$ python -q
>>> import numpy as np
>>> np.set_printoptions(precision=2, suppress=True, linewidth=140, floatmode="fixed")
>>> W0 = np.load("case2.npy")
>>> print(W0)
[[ 1 -1  1]
 [ 1  0  0]
 [ 1  1  1]]
>>> rng = np.random.default_rng(114134)
>>> labels = rng.permutation(3)
>>> print(labels)
[0 2 1]
>>> out = W0[labels][:, labels]
>>> print(np.allclose(out, W0))
False
>>> print(np.trace(out))
2
>>> print(out)
[[ 1  1 -1]
 [ 1  1  1]
 [ 1  0  0]]
>>> out = W0 / np.linalg.norm(W0, axis=1, keepdims=True)
>>> G = out @ out.T
>>> print(round(float(np.degrees(np.arccos(np.clip(G[1, 0], -1, 1)))), 2))
54.74
>>> print(np.linalg.norm(out, axis=1))
[1.00 1.00 1.00]
>>> print((G - 2 * np.eye(3)).round(6).argmax(axis=1))
[1 0 1]
>>> K = np.loadtxt("dump.csv", delimiter=",")
>>> print(K)
[[ 2.28 -2.75  0.20 -0.28]
 [ 4.21 -3.42 -0.29  1.16]
 [ 3.23 -5.05  1.13 -0.38]
 [-3.25 -0.26  1.10 -1.49]
 [-3.54 -1.92  0.29 -1.32]
 [-6.02 -1.34  1.84 -0.80]
 [-2.96 -1.13 -0.23 -1.77]
 [-3.18 -1.95  0.03 -2.35]
 [-5.44 -1.02  2.27 -0.94]
 [ 4.10 -2.61  0.71 -0.30]
 [-3.67 -0.33  1.05 -1.54]
 [ 3.12 -2.47  1.43 -0.82]
 [ 0.20 -2.13  4.26  0.62]
 [-6.30 -0.50  0.67 -1.76]
 [ 3.60 -2.61  3.07  0.81]
 [-5.52 -2.06  0.47 -1.62]
 [-2.50 -0.38 -0.49 -0.70]
 [-4.40  0.94  0.45 -1.01]
 [ 0.77 -3.17  3.44  0.15]
 [-3.99 -1.70  1.68 -2.41]]
>>> out = np.c_[K[:, :1] @ np.array([[0]]), np.array([2, 3, 0, 3, 2, 0, 3, 0, 0, 3, 2, 0, 0, 0, 2, 3, 3, 2, 2, 1])]
>>> print(out)
[[0.00 2.00]
 [0.00 3.00]
 [0.00 0.00]
 [0.00 3.00]
 [0.00 2.00]
 [0.00 0.00]
 [0.00 3.00]
 [0.00 0.00]
 [0.00 0.00]
 [0.00 3.00]
 [0.00 2.00]
 [0.00 0.00]
 [0.00 0.00]
 [0.00 0.00]
 [0.00 2.00]
 [0.00 3.00]
 [0.00 3.00]
 [0.00 2.00]
 [0.00 2.00]
 [0.00 1.00]]
>>> print(np.linalg.norm(out - K @ np.linalg.lstsq(K, out)[0], axis=0))
[0.00 6.75]
>>> print(np.linalg.lstsq(K, out[:, 0])[0])
[0.00 0.00 0.00 0.00]
>>> G = np.cov(K, rowvar=False)
>>> print(np.argsort(-K.std(axis=0).round(6), kind="stable"))
[0 1 2 3]
>>> print(np.linalg.eigvalsh(G)[::-1])
[15.50  1.73  0.82  0.32]
>>> Ac = (K - K.mean(axis=0)) / K.std(axis=0)
>>> print(np.argwhere(np.abs(Ac) > 2))
[[ 1  3]
 [ 2  1]
 [12  2]
 [17  1]]
>>> print(Ac.std(axis=0))
[1.00 1.00 1.00 1.00]
>>> b = np.linalg.lstsq(np.delete(Ac, 1, axis=1), Ac[:, 1])[0]
>>> print(np.abs(b).argmax())
0
>>> print(b)
[-0.83 -0.15  0.17]
>>> labels = K[:, 1] > np.median(K[:, 1])
>>> r0 = K[labels].mean(axis=0) - K[~labels].mean(axis=0)
>>> print(np.argsort(-np.abs(r0).round(6), kind="stable"))
[0 1 3 2]
>>> print(r0)
[-5.49  2.06 -0.58 -1.07]
>>> print((((K - K.mean(axis=0)) @ r0 > 0) == labels).mean())
0.9
>>> print(labels.astype(int))
[0 0 0 1 1 1 1 0 1 0 1 0 0 1 0 0 1 1 0 1]
>>> mat = np.load("sample1.npy")
>>> print(mat)
[[-2 -1  0  1  2]
 [ 3  4  5  6  7]
 [ 8  9 10 11 12]
 [13 14 15 16 17]]
>>> left, sig, vt = np.linalg.svd(mat)
>>> evecs = vt[:(sig > 1e-8).sum()]
>>> x0 = mat[1] + -1 * mat[2] + rng.integers(2) * np.eye(5)[1]
>>> print(x0)
[-5.00 -5.00 -5.00 -5.00 -5.00]
>>> print(np.allclose(evecs.T @ evecs @ x0, x0))
True
>>> print(np.diag(evecs.T @ evecs))
[0.60 0.30 0.20 0.30 0.60]
>>> print(np.round(evecs.T @ evecs, 2) + 0)
[[ 0.60  0.40  0.20  0.00 -0.20]
 [ 0.40  0.30  0.20  0.10  0.00]
 [ 0.20  0.20  0.20  0.20  0.20]
 [ 0.00  0.10  0.20  0.30  0.40]
 [-0.20  0.00  0.20  0.40  0.60]]
>>> print([round(float(x), 2) for x in np.linalg.svd(mat, compute_uv=False)[:3]])
[42.14, 3.75, 0.0]
>>> print(np.linalg.cond(mat) > 100)
True
>>> print(np.round(np.linalg.norm(mat, 2) / np.linalg.norm(mat), 2))
1.0
>>> print(np.linalg.matrix_rank(mat, rtol=0.1))
1
>>> X = np.load("a.npy")
>>> print(X)
[[1.00 0.20 0.04]
 [0.20 1.00 0.20]
 [0.04 0.20 1.00]]
>>> ang = np.radians(30)
>>> r_ = np.eye(3)
>>> r_[0, 0] = r_[1, 1] = np.cos(ang)
>>> r_[0, 1], r_[1, 0] = -np.sin(ang), np.sin(ang)
>>> print(r_)
[[ 0.87 -0.50  0.00]
 [ 0.50  0.87  0.00]
 [ 0.00  0.00  1.00]]
>>> out = X @ r_.T
>>> print(np.round(np.linalg.det(r_), 2), round(np.trace(r_), 2))
1.0 2.73
>>> print(np.linalg.svd(X, compute_uv=False), np.linalg.svd(out, compute_uv=False))
[1.30 0.96 0.74] [1.30 0.96 0.74]
>>> def softmax(z):
...     e = np.exp(z - z.max(axis=-1, keepdims=True))
...     return e / e.sum(axis=-1, keepdims=True)
... 
>>> print(softmax(X).sum(axis=1))
[1.00 1.00 1.00]
>>> print(softmax(X[1] + 2))
[0.24 0.53 0.24]
>>> scores = X @ X.T / np.sqrt(3)
>>> print(softmax(scores + np.triu(np.full(scores.shape, -np.inf), 1)))
[[1.00 0.00 0.00]
 [0.40 0.60 0.00]
 [0.26 0.30 0.44]]
>>> print(softmax(scores).round(6).argmax(axis=1))
[0 1 2]
>>> print(softmax(scores))
[[0.44 0.30 0.26]
 [0.29 0.42 0.29]
 [0.26 0.30 0.44]]
